$ python3 -q
>>> import numpy as np
>>> np.set_printoptions(suppress=True, linewidth=200)
>>> X = np.load("sample15.npy")
>>> X
array([[1, 0, 0, 0, 0, 0, 0, 0, 0],
       [2, 1, 0, 0, 0, 0, 0, 0, 0],
       [0, 1, 1, 0, 0, 0, 0, 0, 0],
       [3, 0, 2, 1, 0, 0, 0, 0, 0],
       [2, 0, 1, 2, 1, 0, 0, 0, 0],
       [3, 1, 2, 2, 1, 1, 0, 0, 0],
       [2, 2, 0, 0, 0, 1, 1, 0, 0],
       [0, 3, 1, 2, 2, 0, 1, 1, 0],
       [2, 0, 0, 1, 0, 1, 0, 0, 1]])
>>> # triangular
>>> f = np.array([0, -2, -1, -1, 1, -2, 2, -2, -1])
>>> M2 = X + np.outer(f, np.eye(9)[1])
>>> M2
array([[ 1.,  0.,  0.,  0.,  0.,  0.,  0.,  0.,  0.],
       [ 2., -1.,  0.,  0.,  0.,  0.,  0.,  0.,  0.],
       [ 0.,  0.,  1.,  0.,  0.,  0.,  0.,  0.,  0.],
       [ 3., -1.,  2.,  1.,  0.,  0.,  0.,  0.,  0.],
       [ 2.,  1.,  1.,  2.,  1.,  0.,  0.,  0.,  0.],
       [ 3., -1.,  2.,  2.,  1.,  1.,  0.,  0.,  0.],
       [ 2.,  4.,  0.,  0.,  0.,  1.,  1.,  0.,  0.],
       [ 0.,  1.,  1.,  2.,  2.,  0.,  1.,  1.,  0.],
       [ 2., -1.,  0.,  1.,  0.,  1.,  0.,  0.,  1.]])
>>> np.round(np.linalg.det(M2) / np.linalg.det(X), 1), np.round(1 + np.linalg.solve(X, f)[1], 1)
(np.float64(-1.0), np.float64(-1.0))
>>> print(np.round(np.sort(np.abs(np.linalg.eigvals(X))), 1))
[1. 1. 1. 1. 1. 1. 1. 1. 1.]
>>> np.round(np.linalg.det(X), 1)
np.float64(1.0)
>>> X @ X
array([[ 1,  0,  0,  0,  0,  0,  0,  0,  0],
       [ 4,  1,  0,  0,  0,  0,  0,  0,  0],
       [ 2,  2,  1,  0,  0,  0,  0,  0,  0],
       [ 6,  2,  4,  1,  0,  0,  0,  0,  0],
       [10,  1,  6,  4,  1,  0,  0,  0,  0],
       [16,  4,  9,  6,  2,  1,  0,  0,  0],
       [11,  5,  2,  2,  1,  2,  1,  0,  0],
       [18,  9,  8,  8,  4,  1,  2,  1,  0],
       [10,  1,  4,  4,  1,  2,  0,  0,  1]])
>>> E = np.load("dump.npy")
>>> E
array([[ 1.4, -2.1,  1.2, -1.8,  0. ,  1.3, -0.9],
       [ 1.2, -1.2,  1.7,  1.4,  0.1, -0.7, -1.1],
       [ 1.1,  2. , -0.8, -1.1, -0.7,  1.7,  1.2],
       [ 1. , -0.4,  0.3, -0.9, -0.6, -1.6, -1.8],
       [ 0.3, -0.7, -1.6,  0.4,  0.1,  0. ,  0.8],
       [-0.1,  1.4, -0.7, -0.2, -1.7,  0.4, -1.1],
       [ 0.8, -0.9,  1.4,  2. ,  1.2,  0.6,  0.3],
       [ 0.5,  0.6, -0.9, -0.2,  0.6, -1.9,  0.9],
       [ 0.5, -0.2,  0. , -1.5, -1.2,  0.8, -0.5],
       [ 0.9, -2. ,  0.8, -1.1, -1.3, -0.4,  0.3],
       [-0.6,  0.1,  0.3, -0.8,  0.4,  0.9,  0.5],
       [ 1.3,  1.1,  1.5, -0.8, -0.2,  1.2,  1.7],
       [ 0.7, -1.9,  1. ,  1.7,  0.2,  0.2,  0. ],
       [ 0. ,  0.9,  0.9,  0. ,  0.2,  1.6,  0.3],
       [-0.7, -0.4, -0.4,  0.3,  1.2, -0.6,  1.5],
       [ 0.1, -0.1, -1.5, -1.5,  0.5, -0.4,  0.7],
       [ 0.6, -1.1,  0.6,  0.7,  1.2,  0.8,  0.1],
       [ 2.5,  0.4, -0.5, -1.7, -1.2, -0.3, -1.3],
       [-0.1,  0.4, -0.5, -0.5,  0.9, -1.3,  0.8],
       [ 1.9,  1. ,  1.3,  0.7, -0.2,  0.5,  0. ],
       [-1.4, -0.8,  0. , -1.5, -0.2,  0.2, -0.6],
       [ 6. , -1. , -6. ,  2. , -5. ,  6. ,  3. ],
       [-1.5,  1.5, -0.3,  1.2, -0.4, -0.4,  0.7],
       [ 0.1,  0.2,  1.3, -1.1,  1.3, -0.6, -0.2],
       [ 0.1,  0.5,  0.7, -1.1, -1.3, -0.1,  0.1],
       [ 0. ,  0.9,  1.3, -0.4,  0.4, -1.9,  0.2],
       [ 1.1,  1. , -0.5,  1.3,  0.3,  0.3, -0.6],
       [-0.3,  0. ,  0. ,  2.4, -1.7,  0.9, -1.1],
       [-1.4, -0.8,  1.4,  0.2,  2.3,  0. ,  2.3],
       [ 1.9,  0. , -0.4,  0.1,  1.1,  0.3, -0.4],
       [ 1.5, -0.6,  0. , -1.2,  0.8,  1.2, -0.7],
       [-1.4, -1.4, -2.9, -0.5, -0.4,  0. ,  0.9],
       [ 1.4,  1.8, -1. , -0.4, -1.2,  0. ,  0.5],
       [ 1.2,  0.4, -0.5,  0.8,  0.4,  0.8, -1.8],
       [-0.1, -1.3, -0.9,  0.7, -0.5, -1.2, -0.3],
       [ 0.1, -0.2,  0.1, -1. , -0.6, -1.4,  0.4]])
>>> # row 21 is much longer than the rest
>>> np.unravel_index(np.abs(E).argmax(), E.shape)
(np.int64(21), np.int64(0))
>>> E[:, 7]
Traceback (most recent call last):
  File "<python-input-16>", line 1, in <module>
    E[:, 7]
    ~^^^^^^
IndexError: index 7 is out of bounds for axis 1 with size 7
>>> q, Rm = np.linalg.qr(E)
>>> print(np.round(q.T @ q, 1) + 0)
[[1. 0. 0. 0. 0. 0. 0.]
 [0. 1. 0. 0. 0. 0. 0.]
 [0. 0. 1. 0. 0. 0. 0.]
 [0. 0. 0. 1. 0. 0. 0.]
 [0. 0. 0. 0. 1. 0. 0.]
 [0. 0. 0. 0. 0. 1. 0.]
 [0. 0. 0. 0. 0. 0. 1.]]
>>> np.round(np.trace(q @ q.T), 1)
np.float64(7.0)
>>> np.round(np.abs(np.diag(Rm)), 1)
array([8.7, 6.3, 7.9, 6.8, 5.5, 6. , 5.5])
>>> round(abs(Rm[0, 0]), 1), np.round(np.linalg.norm(E[:, 0]), 1)
(np.float64(8.7), np.float64(8.7))
>>> q.shape, Rm.shape
((36, 7), (7, 7))
>>> np.allclose(Rm.T @ Rm, E.T @ E)
True
>>> rng = np.random.default_rng(452)
>>> labels = rng.integers(0, 3, 7)
>>> M = np.triu((labels[:, None] == labels) & (rng.random((7, 7)) < 0.8), 1).astype(int)
>>> M += M.T
>>> M
array([[0, 0, 0, 0, 0, 0, 0],
       [0, 0, 0, 0, 0, 0, 0],
       [0, 0, 0, 1, 0, 0, 1],
       [0, 0, 1, 0, 1, 0, 1],
       [0, 0, 0, 1, 0, 0, 1],
       [0, 0, 0, 0, 0, 0, 0],
       [0, 0, 1, 1, 1, 0, 0]])
>>> # rank 3
>>> labels = rng.permutation(7)
>>> labels
array([0, 5, 4, 1, 3, 6, 2])
>>> M2 = M[labels][:, labels]
>>> M2
array([[0, 0, 0, 0, 0, 0, 0],
       [0, 0, 0, 0, 0, 0, 0],
       [0, 0, 0, 0, 1, 1, 0],
       [0, 0, 0, 0, 0, 0, 0],
       [0, 0, 1, 0, 0, 1, 1],
       [0, 0, 1, 0, 1, 0, 1],
       [0, 0, 0, 0, 1, 1, 0]])
>>> round(float(np.linalg.det(M2)), 1), np.round(np.linalg.det(M[labels]), 1)
(0.0, np.float64(0.0))
>>> print(np.round(np.sort(np.abs(np.linalg.eigvals(M2))), 1) + 0)
[0.  0.  0.  0.  1.  1.6 2.6]
>>> M2 = np.array([[3]])
>>> C = np.array([[2, 3, 3, 4, 0],
...     [1, 5, 4, 0, 1],
...     [3, 0, 0, 4, 0],
...     [2, 2, 1, 0, 2],
...     [4, 4, 1, 3, 2]])
>>> J = np.block([[M2, np.array([[4, 0, 5, 2, 1]])], [np.zeros((5, 1)), C]])
>>> J
array([[3., 4., 0., 5., 2., 1.],
       [0., 2., 3., 3., 4., 0.],
       [0., 1., 5., 4., 0., 1.],
       [0., 3., 0., 0., 4., 0.],
       [0., 2., 2., 1., 0., 2.],
       [0., 4., 4., 1., 3., 2.]])
>>> f = np.array([1, 1, 3, 3, -2, -3])
>>> M2 = J + np.outer(f, np.eye(6)[1])
>>> M2
array([[3., 5., 0., 5., 2., 1.],
       [0., 3., 3., 3., 4., 0.],
       [0., 4., 5., 4., 0., 1.],
       [0., 6., 0., 0., 4., 0.],
       [0., 0., 2., 1., 0., 2.],
       [0., 1., 4., 1., 3., 2.]])
>>> print(np.round(np.linalg.det(M2) / np.linalg.det(J), 1), np.round(1 + np.linalg.solve(J, f)[1], 1))
6.8 6.8
>>> W0 = np.load("out18.npy")
>>> print(W0)
[[0 3 1]
 [0 0 2]
 [0 0 0]]
>>> # triangular
>>> np.linalg.cond(W0) > 100
np.True_
>>> print(np.linalg.matrix_rank(W0, rtol=0.1))
2
>>> np.argsort(-np.linalg.norm(W0, axis=0).round(6), kind="stable")[:3]
array([1, 2, 0])
>>> round(float(np.linalg.norm(W0, 2) / np.linalg.norm(W0)), 1)
0.9
>>> mat = np.load("mat.npy")
>>> mat.round(1) + 0
array([[ 0.4, -0.2,  0.3, -0.1, -0.5,  0.6,  1.2,  1.2, -0.3],
       [-0.3,  0.2,  0.4,  0.6,  0.2,  0.5, -0.6,  0.1, -1.7],
       [-1.6, -0.1, -0.2, -0.1,  0.8,  0.4,  0.2,  0.6,  0.3],
       [ 0.2, -0.3, -1. ,  0.3, -0.1,  1.5,  0.1, -0.7,  0.2],
       [-0.1, -1.2,  1.3,  0. ,  0.4,  0.2,  0.4, -0.8,  0.1],
       [ 0. ,  0.6, -0.1, -1.5,  0.4,  0.1,  0.6, -0.5, -0.7],
       [-0.4,  0.8,  0. ,  1.1,  0. , -0.4,  1.2, -0.7, -0.1],
       [-0.4, -1.1, -1. , -0.1, -0.5, -0.8,  0.3, -0.1, -0.7],
       [-0.9,  0.3,  0.5, -0.3, -1.6,  0.2, -0.2, -0.3,  0.1]])
>>> x0 = np.array([6, 7, -9, 5, -1, 6, 2, -3, -4])
>>> rhs = mat @ x0
>>> rhs.round(1)
array([  1.2,   6.9, -10.7,  19.9, -16.8,   3.4,  11.7,  -2.4,  -6.1])
>>> np.round(np.linalg.solve(mat.T, mat[6]), 1) + 0
array([0., 0., 0., 0., 0., 0., 1., 0., 0.])
